$ python -q
>>> import numpy as np
>>> np.set_printoptions(precision=3, suppress=True, linewidth=200)
>>> tidy = lambda a: np.round(a, 3) + 0
>>> out = np.array([[-1, -1, 2], [-2, -2, 3], [1, 0, 1], [-2, -2, -2], [3, 0, 0]])
>>> basis = np.array([[1, -9, 1, -3, -1], [-4, -9, -8, -7, -2], [-4, -6, 5, 0, 6]])
>>> K = out @ basis
>>> K
array([[ -5,   6,  17,  10,  15],
       [ -6,  18,  29,  20,  24],
       [ -3, -15,   6,  -3,   5],
       [ 14,  48,   4,  20,  -6],
       [  3, -27,   3,  -9,  -3]])
>>> ang = np.radians(90)
>>> r_ = np.eye(5)
>>> r_[3, 3] = r_[1, 1] = np.cos(ang)
>>> r_[3, 1], r_[1, 3] = -np.sin(ang), np.sin(ang)
>>> tidy(r_)
array([[ 1.,  0.,  0.,  0.,  0.],
       [ 0.,  0.,  0.,  1.,  0.],
       [ 0.,  0.,  1.,  0.,  0.],
       [ 0., -1.,  0.,  0.,  0.],
       [ 0.,  0.,  0.,  0.,  1.]])
>>> out = K @ r_.T
>>> tidy(out)
array([[ -5.,  10.,  17.,  -6.,  15.],
       [ -6.,  20.,  29., -18.,  24.],
       [ -3.,  -3.,   6.,  15.,   5.],
       [ 14.,  20.,   4., -48.,  -6.],
       [  3.,  -9.,   3.,  27.,  -3.]])
>>> tidy(np.abs(out - K).max(axis=0))
array([ 0., 28.,  0., 68.,  0.])
>>> U, sig, VT = np.linalg.svd(out)
>>> evecs = VT[:(sig > 1e-8).sum()]
>>> rng = np.random.default_rng(699)
>>> x0 = out[4] + 5 * out[3] + rng.integers(2) * np.eye(5)[0]
>>> tidy(x0)
array([  74.,   91.,   23., -213.,  -33.])
>>> tidy(np.diag(evecs.T @ evecs))
array([0.63 , 0.233, 0.731, 0.892, 0.514])
>>> np.unique(K.round(6), axis=0).shape
(5, 5)
>>> np.linalg.lstsq(K[:-1].T, K[-1])[2]
np.int32(3)
>>> np.allclose(K[:-1].T @ np.linalg.lstsq(K[:-1].T, K[-1])[0], K[-1])
True
>>> tidy(np.trace(np.linalg.pinv(K) @ K))
np.float64(3.0)
>>> m1 = np.load("test6.npy")
>>> m1
array([[ 1.76 , -0.297,  1.157, -0.976],
       [ 1.8  , -0.3  ,  1.2  , -1.   ],
       [-0.3  , -2.6  , -0.1  , -0.8  ],
       [-1.1  , -0.2  , -0.8  , -1.1  ]])
>>> f, v = m1[0], m1[1]
>>> tidy(f @ v)
np.float64(5.622)
>>> p = (f @ v) / (f @ f) * f
>>> tidy(v - p)
array([-0.006,  0.005,  0.012,  0.002])
>>> [round(float(x), 3) for x in np.linalg.svd(m1, compute_uv=False)[:3]]
[3.476, 2.849, 1.284]
>>> tidy(np.linalg.norm(m1, 2) / np.linalg.norm(m1))
np.float64(0.744)
>>> round(np.log10(np.linalg.cond(m1)))
3
>>> tidy(np.abs(np.linalg.svd(m1)[2][-1]))
array([0.563, 0.047, 0.824, 0.045])
>>> np.argsort(-np.linalg.norm(m1, axis=0).round(6), kind="stable")[:3]
array([0, 1, 3])
>>> idx = rng.permutation(4)
>>> out = m1[:, idx] * rng.choice([-1, 1], 4)
>>> out
array([[-0.297, -0.976,  1.157,  1.76 ],
       [-0.3  , -1.   ,  1.2  ,  1.8  ],
       [-2.6  , -0.8  , -0.1  , -0.3  ],
       [-0.2  , -1.1  , -0.8  , -1.1  ]])
>>> U, _, VT = np.linalg.svd(m1.T @ out)
>>> tidy(U @ VT)
array([[0., 0., 0., 1.],
       [1., 0., 0., 0.],
       [0., 0., 1., 0.],
       [0., 1., 0., 0.]])
>>> tidy(np.linalg.lstsq(m1, out)[0])
array([[0., 0., 0., 1.],
       [1., 0., 0., 0.],
       [0., 0., 1., 0.],
       [0., 1., 0., 0.]])
>>> idx
array([1, 3, 2, 0])
>>> M = np.load("out19.npy")
>>> M
array([[-2,  0,  0,  0,  0],
       [ 0,  2,  0,  0,  0],
       [ 0,  0, -1,  0,  0],
       [ 0,  0,  0, -1,  0],
       [ 0,  0,  0,  0,  0]])
>>> idx = rng.permutation(5)
>>> idx
array([4, 2, 3, 1, 0])
>>> out = M[idx][:, idx]
>>> tidy(np.linalg.det(out)), tidy(np.linalg.det(M[idx]))
(np.float64(0.0), np.float64(0.0))
>>> np.trace(out)
np.int64(-2)
>>> np.diag(out)
array([ 0, -1, -1,  2, -2])
>>> tidy(np.sort(np.abs(np.linalg.eigvals(out))))
array([0., 1., 1., 2., 2.])
>>> f = np.array([-3, 3, 1])
>>> np.correlate(M[2], M[1], "full")
array([ 0,  0,  0,  0,  0, -2,  0,  0,  0])
>>> M[:, 1] @ M[:, 2]
np.int64(0)
>>> tidy(np.linalg.pinv(M))
array([[-0.5,  0. ,  0. ,  0. ,  0. ],
       [ 0. ,  0.5,  0. ,  0. ,  0. ],
       [ 0. ,  0. , -1. ,  0. ,  0. ],
       [ 0. ,  0. ,  0. , -1. ,  0. ],
       [ 0. ,  0. ,  0. ,  0. ,  0. ]])
>>> tidy(np.linalg.svd(M, compute_uv=False))
array([2., 2., 1., 1., 0.])
>>> tidy(np.linalg.norm(M, axis=0))
array([2., 2., 1., 1., 0.])
>>> M.T @ M
array([[4, 0, 0, 0, 0],
       [0, 4, 0, 0, 0],
       [0, 0, 1, 0, 0],
       [0, 0, 0, 1, 0],
       [0, 0, 0, 0, 0]])
>>> data = np.load("x.npy")
>>> data
array([[ -0.517,  -9.057,   4.083,  -1.844,  -6.961],
       [ -0.033,  -1.651,   5.373,   0.636,  -1.646],
       [  1.584, -21.072,  -4.827,   0.099,   2.197],
       [ -0.739,  -3.28 ,  -5.601,   0.086,  -0.572],
       [ -0.035,  -7.891,   7.323,   1.207,   1.967],
       [ -0.104,   4.95 ,   1.246,   0.758,  -0.665],
       [  0.694,  -0.818,  -1.379,   0.902,  -1.493],
       [  0.91 ,  11.059,  14.659,   2.964,  -1.353],
       [  0.457,  -2.068,  -3.181,  -0.904,  -3.246],
       [ -0.145,  13.541,  -0.701,  -0.227,  -3.26 ],
       [  1.213,   9.125,   2.408,   1.047,  -2.795]])
>>> P = data @ np.linalg.solve(data.T @ data, data.T)
>>> tidy(np.diag(P))
array([0.878, 0.16 , 0.774, 0.734, 0.394, 0.115, 0.327, 0.674, 0.238, 0.291, 0.416])
>>> tidy(P @ data[:, 3])
array([-1.844,  0.636,  0.099,  0.086,  1.207,  0.758,  0.902,  2.964, -0.904, -0.227,  1.047])
>>> idx = rng.integers(0, 3, 5)
>>> A = np.array([[-2, -1, 0, 1, 0],
...     [-1, -1, 0, 1, -2],
...     [0, 1, -1, 1, -2],
...     [1, 0, -2, 2, -2],
...     [-1, -1, 0, 2, 1]]) * (idx[:, None] == idx)
>>> A
array([[-2,  0,  0,  0,  0],
       [ 0, -1,  0,  1,  0],
       [ 0,  0, -1,  0,  0],
       [ 0,  0,  0,  2,  0],
       [-1,  0,  0,  0,  1]])
>>> tidy(np.linalg.det(2 * A)), tidy(np.linalg.det(A))
(np.float64(-128.0), np.float64(-4.0))
>>> tidy(np.linalg.det(A[::-1]))
np.float64(-4.0)
>>> np.einsum("ij,ji->", A, A)
np.int64(11)
>>> tidy(np.linalg.det(A.T))
np.float64(-4.0)
>>> w, evecs = np.linalg.eig(A)
>>> A @ evecs[:, 0] - w[0] * evecs[:, 0]
array([0., 0., 0., 0., 0.])
>>> tidy(np.sort(np.linalg.eigvals(np.linalg.inv(A))))
array([-1. , -1. , -0.5,  0.5,  1. ])
>>> tidy(np.sort(np.linalg.eigvals(A.T)))
array([-2., -1., -1.,  1.,  2.])
>>> tidy(np.sort(np.linalg.eigvals(A @ A)))
array([1., 1., 1., 4., 4.])
>>> X = np.loadtxt("a.csv", delimiter=",")
>>> X
array([[ 8.359,  2.048, -0.747,  9.38 ],
       [-4.131,  4.532, -8.218, -1.826],
       [10.06 ,  8.524, -1.781,  7.829],
       [-2.935,  2.751, -8.822, -2.732],
       [ 3.745,  4.334, -5.1  ,  2.85 ],
       [ 6.151, 10.918, -4.286,  4.07 ],
       [-0.677,  4.677, -6.788,  0.318],
       [ 7.655,  9.062, -4.953,  3.07 ],
       [ 0.402,  4.384, -6.321,  1.018],
       [ 5.571,  0.273, -2.492,  6.761],
       [ 0.374,  7.842, -7.605, -0.907],
       [10.802,  7.412, -1.032,  8.952],
       [ 7.392,  9.635, -4.725,  3.412],
       [ 0.08 ,  3.98 , -6.521,  0.719],
       [ 3.002,  4.321, -4.098,  4.352],
       [-0.248,  1.986, -5.673,  1.991],
       [-1.899,  8.189, -8.578, -2.367],
       [ 6.762,  2.507, -1.579,  8.132],
       [ 3.55 ,  6.262, -4.567,  3.65 ],
       [ 0.513,  2.764, -6.015,  1.478],
       [ 4.839,  0.701, -3.705,  4.942],
       [ 8.586,  2.292, -4.252,  4.123],
       [-0.729, -0.278, -5.517,  2.225],
       [ 3.811,  7.053, -2.79 ,  6.315],
       [ 2.421,  7.053, -7.526, -0.79 ],
       [-0.168, -2.965, -6.265,  1.103],
       [ 0.166,  4.592, -5.092,  2.862],
       [ 1.661,  2.349, -5.574,  2.138],
       [ 0.627,  6.481, -7.057, -0.085],
       [ 6.387, 11.259, -4.362,  3.957]])
>>> out = np.c_[X[:, :2] @ np.array([[-1, 0], [-2, 2]]), np.array([2, 0, 3, 1, 1, 1, 2, 3, 0, 1, 3, 0, 3, 3, 1, 0, 0, 0, 0, 2, 1, 2, 2, 0, 0, 3, 2, 0, 2, 3])]
>>> tidy(out)
array([[-12.455,   4.096,   2.   ],
       [ -4.933,   9.064,   0.   ],
       [-27.108,  17.048,   3.   ],
       [ -2.567,   5.502,   1.   ],
       [-12.413,   8.668,   1.   ],
       [-27.987,  21.836,   1.   ],
       [ -8.677,   9.354,   2.   ],
       [-25.779,  18.124,   3.   ],
       [ -9.17 ,   8.768,   0.   ],
       [ -6.117,   0.546,   1.   ],
       [-16.058,  15.684,   3.   ],
       [-25.626,  14.824,   0.   ],
       [-26.662,  19.27 ,   3.   ],
       [ -8.04 ,   7.96 ,   3.   ],
       [-11.644,   8.642,   1.   ],
       [ -3.724,   3.972,   0.   ],
       [-14.479,  16.378,   0.   ],
       [-11.776,   5.014,   0.   ],
       [-16.074,  12.524,   0.   ],
       [ -6.041,   5.528,   2.   ],
       [ -6.241,   1.402,   1.   ],
       [-13.17 ,   4.584,   2.   ],
       [  1.285,  -0.556,   2.   ],
       [-17.917,  14.106,   0.   ],
       [-16.527,  14.106,   0.   ],
       [  6.098,  -5.93 ,   3.   ],
       [ -9.35 ,   9.184,   2.   ],
       [ -6.359,   4.698,   0.   ],
       [-13.589,  12.962,   2.   ],
       [-28.905,  22.518,   3.   ]])
>>> tidy(np.linalg.norm(np.linalg.qr(X)[0].T @ out, axis=0) ** 2 / ((out ** 2).sum(axis=0) + 1e-12))
array([1.   , 1.   , 0.628])
>>> np.linalg.matrix_rank(np.c_[X, out])
np.int64(5)
>>> tidy(np.linalg.lstsq(X, out[:, 0])[0])
array([-1., -2.,  0.,  0.])
